$ ipython --no-banner

In [1]: import numpy as np

In [2]: import numpy.linalg as la

In [3]: np.set_printoptions(suppress=True, linewidth=200)

In [4]: mat = np.load("layer19.npy")

In [5]: mat
Out[5]: 
array([[2, 0],
       [0, 0]])

In [6]: np.round(mat @ la.pinv(mat) @ mat, 4)
Out[6]: 
array([[2., 0.],
       [0., 0.]])

In [7]: np.abs(np.diag(la.qr(mat)[1])) > 1e-9
Out[7]: array([ True, False])

In [8]: np.round(np.trace(la.pinv(mat) @ mat), 4)
Out[8]: np.float64(1.0)

In [9]: [round(float(x), 4) for x in la.svd(mat, compute_uv=False)[:3]]
Out[9]: [2.0, 0.0]

In [10]: la.cond(mat) > 100
Out[10]: np.True_

In [11]: np.argsort(-la.norm(mat, axis=0).round(6), kind="stable")[:3]
Out[11]: array([0, 1])

In [12]: X = np.load("sample0.npy")

In [13]: X
Out[13]: 
array([[ 5.245 ,  9.7565,  6.6672, 10.9812, 10.2121],
       [ 7.411 , 10.2959,  5.3391,  8.8594, 10.2802],
       [ 4.7288,  7.9445,  5.8087,  8.8042,  9.5817],
       [ 6.1947,  7.7727,  5.2995, 10.5202,  9.9978],
       [ 7.1592,  9.0101,  7.0408, 10.0473,  7.9388],
       [ 6.7506,  7.6094,  5.6293,  8.6743,  9.6352],
       [ 5.7616, 10.1475,  5.3777,  9.4378,  8.7933],
       [ 4.7742, 10.4226,  8.956 ,  9.8426,  7.6408],
       [ 6.7785,  8.4175,  3.7057,  9.3464, 10.0845],
       [ 4.7908,  9.3539,  6.2721,  8.4625, 10.0562],
       [ 3.1401,  9.1734,  6.8761,  9.3148, 10.2222],
       [ 9.0607,  9.2689,  4.9414,  8.2792,  9.9589],
       [ 4.7063,  8.5504,  7.0442,  9.222 ,  8.5666],
       [ 6.166 ,  8.773 ,  3.5655, 10.5017,  8.2388],
       [ 6.4326,  8.4536,  5.3305,  8.2176,  9.0083],
       [ 5.1531, 11.9657,  5.2461,  8.5682,  8.6734],
       [ 5.0203,  8.4949,  8.2062,  7.0504,  7.9968],
       [ 7.1156,  9.4735,  5.4336,  9.255 ,  9.1209],
       [ 5.7216,  8.3376,  6.12  ,  8.6041,  8.3539],
       [ 5.0858,  8.6321,  7.2761,  8.7688,  8.8297],
       [ 7.7023, 10.0431,  7.3789,  8.6426,  8.3277],
       [ 4.6009,  7.6496,  8.6323,  7.6348,  9.7409],
       [ 4.9254,  8.9007,  4.0082,  8.6047,  8.0621],
       [ 6.2333,  9.0434,  6.8605,  7.8971,  9.5786],
       [ 7.336 ,  8.4741,  4.6381,  9.0189,  8.8634],
       [ 7.812 , 10.0397,  5.8734,  9.7684,  7.0595],
       [ 5.9007,  7.2186,  7.5044,  8.307 ,  9.2618],
       [ 5.6085,  9.3058,  5.7624,  9.3576,  8.4971]])

In [14]: q, V = la.qr(X[:, :2])[0], la.qr(X[:, 2:])[0]

In [15]: sig = la.svd(q.T @ V, compute_uv=False)

In [16]: sig.round(4)
Out[16]: array([0.9932, 0.3048])

In [17]: np.round(np.degrees(np.arccos(sig.clip(0, 1))), 4)
Out[17]: array([ 6.6954, 72.2514])

In [18]: round(float(la.norm(q @ q.T - V @ V.T, 2)), 4)
Out[18]: 1.0

In [19]: K = np.load("run3.npy")

In [20]: K
Out[20]: 
array([[-1, -2,  2,  0, -2,  0],
       [ 0,  1, -1, -2, -2, -1],
       [ 0, -2,  2,  0,  0, -1],
       [ 2,  2, -2,  0,  2,  0],
       [-1, -2,  2, -1,  2, -2],
       [ 1, -1,  1,  0,  2, -2],
       [-2, -2,  2,  1, -1,  2]])

In [21]: Uu, sig, Vt = la.svd(K)

In [22]: sig.round(4) + 0
Out[22]: array([7.1702, 5.3705, 3.5763, 1.6462, 0.4969, 0.    ])

In [23]: B = Uu[:, :5] @ np.diag(sig[:5]) @ Vt[:5]

In [24]: np.round(la.norm(K - B) / la.norm(K), 4)
Out[24]: np.float64(0.0)

In [25]: la.matrix_rank(B)
Out[25]: np.int64(5)

In [26]: np.round(K @ la.pinv(K) @ K, 4) + 0
Out[26]: 
array([[-1., -2.,  2.,  0., -2.,  0.],
       [ 0.,  1., -1., -2., -2., -1.],
       [ 0., -2.,  2.,  0.,  0., -1.],
       [ 2.,  2., -2.,  0.,  2.,  0.],
       [-1., -2.,  2., -1.,  2., -2.],
       [ 1., -1.,  1.,  0.,  2., -2.],
       [-2., -2.,  2.,  1., -1.,  2.]])

In [27]: rk = la.matrix_rank(K)

In [28]: rk
Out[28]: np.int64(5)

In [29]: ns = la.svd(K)[2][rk:].T

In [30]: np.round(ns @ ns.T, 4) + 0
Out[30]: 
array([[0. , 0. , 0. , 0. , 0. , 0. ],
       [0. , 0.5, 0.5, 0. , 0. , 0. ],
       [0. , 0.5, 0.5, 0. , 0. , 0. ],
       [0. , 0. , 0. , 0. , 0. , 0. ],
       [0. , 0. , 0. , 0. , 0. , 0. ],
       [0. , 0. , 0. , 0. , 0. , 0. ]])

In [31]: [int(la.matrix_rank(np.delete(K, i, axis=0))) for i in range(7)]
Out[31]: [5, 5, 5, 5, 5, 5, 5]

In [32]: np.round(K @ ns, 4) + 0
Out[32]: 
array([[0.],
       [0.],
       [0.],
       [0.],
       [0.],
       [0.],
       [0.]])

In [33]: [int(la.matrix_rank(K[:i])) for i in range(1, len(K) + 1)]
Out[33]: [1, 2, 3, 4, 5, 5, 5]

In [34]: def softmax(z):
    ...:     e = np.exp(z - z.max(axis=-1, keepdims=True))
    ...:     return e / e.sum(axis=-1, keepdims=True)
    ...: 

In [35]: np.round(softmax(K[6]), 4)
Out[35]: array([0.0075, 0.0075, 0.4074, 0.1499, 0.0203, 0.4074])

In [36]: S = K @ K.T / np.sqrt(6)

In [37]: np.round(softmax(S)[6] @ K, 4)
Out[37]: array([-1.9052, -1.9997,  1.9997,  0.9102, -1.0657,  1.8135])

In [38]: u, g = K[0], K[1]

In [39]: u @ g
Out[39]: np.int64(0)

In [40]: p = (u @ g) / (u @ u) * u

In [41]: p
Out[41]: array([-0., -0.,  0.,  0., -0.,  0.])

In [42]: la.matrix_rank(np.outer(u, g))
Out[42]: np.int64(1)

In [43]: F = np.load("block14.npy")

In [44]: F
Out[44]: 
array([[ -1.1,  -0.4, -14. ],
       [  1.8,   1.1,  10. ],
       [  0.5,  -0.4,  10. ],
       [ -0.4,  -0.8,  24. ],
       [  1.2,   0.2,  -9. ]])

In [45]: B = np.c_[F[:, :1] @ np.array([[-1]]), np.array([2, 4, 2, 3, 9])]

In [46]: B
Out[46]: 
array([[ 1.1,  2. ],
       [-1.8,  4. ],
       [-0.5,  2. ],
       [ 0.4,  3. ],
       [-1.2,  9. ]])

In [47]: la.matrix_rank(np.c_[F, B])
Out[47]: np.int64(4)

In [48]: np.round(la.norm(B - F @ la.lstsq(F, B)[0], axis=0), 4) + 0
Out[48]: array([0.    , 6.2864])

In [49]: np.round(la.lstsq(F, B[:, 0])[0], 4) + 0
Out[49]: array([-1.,  0.,  0.])

In [50]: la.matrix_rank(B)
Out[50]: np.int64(2)

In [51]: J = np.loadtxt("mat.csv", delimiter=",")

In [52]: J
Out[52]: 
array([[0., 2., 0., 0., 0.],
       [2., 3., 2., 0., 0.],
       [0., 2., 2., 2., 0.],
       [0., 0., 2., 3., 2.],
       [0., 0., 0., 2., 2.]])

In [53]: [round(float(la.det(J[:i, :i])), 2) + 0 for i in range(1, 6)]
Out[53]: [0.0, -4.0, -8.0, -8.0, 16.0]

In [54]: np.round(la.eigvalsh(J).min(), 4)
Out[54]: np.float64(-1.4744)

In [55]: B = np.inv(J)
AttributeError: module 'numpy' has no attribute 'inv'


In [56]: B = la.inv(J)

In [57]: np.round(la.inv(B), 4)
Out[57]: 
array([[-0.,  2., -0., -0., -0.],
       [ 2.,  3.,  2., -0., -0.],
       [ 0.,  2.,  2.,  2.,  0.],
       [ 0.,  0.,  2.,  3.,  2.],
       [ 0.,  0.,  0.,  2.,  2.]])

In [58]: (np.abs(B) > 1e-9).astype(int)
Out[58]: 
array([[1, 1, 1, 1, 1],
       [1, 0, 0, 0, 0],
       [1, 0, 1, 1, 1],
       [1, 0, 1, 1, 1],
       [1, 0, 1, 1, 1]])

In [59]: J @ B
Out[59]: 
array([[1., 0., 0., 0., 0.],
       [0., 1., 0., 0., 0.],
       [0., 0., 1., 0., 0.],
       [0., 0., 0., 1., 0.],
       [0., 0., 0., 0., 1.]])

In [60]: np.round(la.slogdet(J)[0], 4)
Out[60]: np.float64(1.0)

In [61]: B
Out[61]: 
array([[-1.25,  0.5 ,  0.5 , -1.  ,  1.  ],
       [ 0.5 ,  0.  ,  0.  ,  0.  ,  0.  ],
       [ 0.5 ,  0.  , -0.5 ,  1.  , -1.  ],
       [-1.  ,  0.  ,  1.  , -1.  ,  1.  ],
       [ 1.  ,  0.  , -1.  ,  1.  , -0.5 ]])

In [62]: np.allclose(B, J.T)
Out[62]: False

In [63]: x0 = np.array([0, 4, 5])

In [64]: la.norm(F @ x0) <= la.norm(F, 2) * la.norm(x0) + 1e-9
Out[64]: np.True_

In [65]: np.sign((F @ x0).round(6))
Out[65]: array([-1.,  1.,  1.,  1., -1.])

In [66]: F * x0
Out[66]: 
array([[ -0. ,  -1.6, -70. ],
       [  0. ,   4.4,  50. ],
       [  0. ,  -1.6,  50. ],
       [ -0. ,  -3.2, 120. ],
       [  0. ,   0.8, -45. ]])

In [67]: F @ np.eye(3)[2]
Out[67]: array([-14.,  10.,  10.,  24.,  -9.])

In [68]: x0 @ F
ValueError: matmul: Input operand 1 has a mismatch in its core dimension 0, with gufunc signature (n?,k),(k,m?)->(n?,m?) (size 5 is different from 3)
